$ ipython --no-banner

In [1]: import numpy as np

In [2]: from numpy import linalg as LA

In [3]: np.set_printoptions(precision=3, suppress=True, linewidth=140, legacy="1.25")

In [4]: rd = lambda a: np.round(a, 3) + 0

In [5]: m1 = np.loadtxt("x.csv", delimiter=",")

In [6]: rd(m1)
Out[6]: 
array([[0.653, 0.093, 0.467],
       [0.093, 0.013, 0.067],
       [0.467, 0.067, 0.333]])

In [7]: # symmetric

In [8]: rank = LA.matrix_rank(m1)

In [9]: rank
Out[9]: 1

In [10]: null = LA.svd(m1)[2][rank:].T

In [11]: rd(null @ null.T)
Out[11]: 
array([[ 0.347, -0.093, -0.467],
       [-0.093,  0.987, -0.067],
       [-0.467, -0.067,  0.667]])

In [12]: print(rd(m1 @ null))
[[0. 0.]
 [0. 0.]
 [0. 0.]]

In [13]: Uu, sv, vt = LA.svd(m1)

In [14]: evecs = vt[:(sv > 1e-8).sum()]

In [15]: rng = np.random.default_rng(622558)

In [16]: vec = m1[1] + -3 * m1[2] + rng.integers(2) * np.eye(3)[2]

In [17]: rd(vec)
Out[17]: array([-1.307, -0.187,  0.067])

In [18]: rd(np.diag(evecs.T @ evecs))
Out[18]: array([0.653, 0.013, 0.333])

In [19]: rd(LA.norm(vec - evecs.T @ evecs @ vec))
Out[19]: 0.816

In [20]: B = m1 + rng.integers(-2, 3, (3, 1)) @ rng.integers(-2, 3, (1, 3))

In [21]: rd(B)
Out[21]: 
array([[ 2.653,  4.093, -1.533],
       [ 2.093,  4.013, -1.933],
       [ 2.467,  4.067, -1.667]])

In [22]: rd(B - m1)
Out[22]: 
array([[ 2.,  4., -2.],
       [ 2.,  4., -2.],
       [ 2.,  4., -2.]])

In [23]: rank = LA.matrix_rank(B)

In [24]: rank
Out[24]: 2

In [25]: null = LA.svd(B)[2][rank:].T

In [26]: rd(null @ null.T)
Out[26]: 
array([[ 0.279, -0.304, -0.329],
       [-0.304,  0.332,  0.359],
       [-0.329,  0.359,  0.389]])

In [27]: np.allclose(B @ null, 0)
Out[27]: True

In [28]: null.shape
Out[28]: (3, 1)

In [29]: [int(LA.matrix_rank(B[:i])) for i in range(1, len(B) + 1)]
Out[29]: [1, 2, 2]

In [30]: [int(LA.matrix_rank(B[:, :j + 1])) for j in range(3)]
Out[30]: [1, 2, 2]

In [31]: C = np.array([[-1, -2, 1]])

In [32]: feats = rng.normal(size=(23, 1)) @ C + np.array([1, 0, 0])

In [33]: rd(feats)
Out[33]: 
array([[ 0.768, -0.464,  0.232],
       [ 0.342, -1.315,  0.658],
       [ 1.778,  1.557, -0.778],
       [ 1.567,  1.134, -0.567],
       [ 1.396,  0.792, -0.396],
       [ 3.565,  5.13 , -2.565],
       [ 1.383,  0.766, -0.383],
       [ 0.458, -1.084,  0.542],
       [ 1.986,  1.972, -0.986],
       [ 0.144, -1.711,  0.856],
       [ 0.236, -1.528,  0.764],
       [ 0.182, -1.637,  0.818],
       [ 2.138,  2.277, -1.138],
       [ 2.448,  2.897, -1.448],
       [-0.253, -2.506,  1.253],
       [ 1.139,  0.279, -0.139],
       [ 0.939, -0.122,  0.061],
       [ 1.47 ,  0.941, -0.47 ],
       [ 1.156,  0.311, -0.156],
       [ 1.054,  0.107, -0.054],
       [ 2.99 ,  3.98 , -1.99 ],
       [ 0.525, -0.95 ,  0.475],
       [ 1.203,  0.407, -0.203]])

In [34]: # rank 2

In [35]: Xc = feats - feats.mean(axis=1)
ValueError: operands could not be broadcast together with shapes (23,3) (23,) 


In [36]: Xc = feats - feats.mean(axis=0)

In [37]: Uu, sv, vt = LA.svd(Xc, full_matrices=False)

In [38]: rd(Xc.mean(axis=0))
Out[38]: array([0., 0., 0.])

In [39]: np.searchsorted(np.cumsum(sv ** 2) / (sv ** 2).sum(), 0.9) + 1
Out[39]: 1

In [40]: (sv ** 2).sum() ** 2 / (sv ** 4).sum()
Out[40]: 1.0

In [41]: print(np.abs(vt[0]).argmax())
1

In [42]: np.abs(Uu[:, 0]).argmax()
Out[42]: 5

In [43]: rd(vt[0] * np.sign(vt[0, np.abs(vt[0]).argmax()]))
Out[43]: array([ 0.408,  0.816, -0.408])

In [44]: rd(sv ** 2 / (sv ** 2).sum())
Out[44]: array([1., 0., 0.])
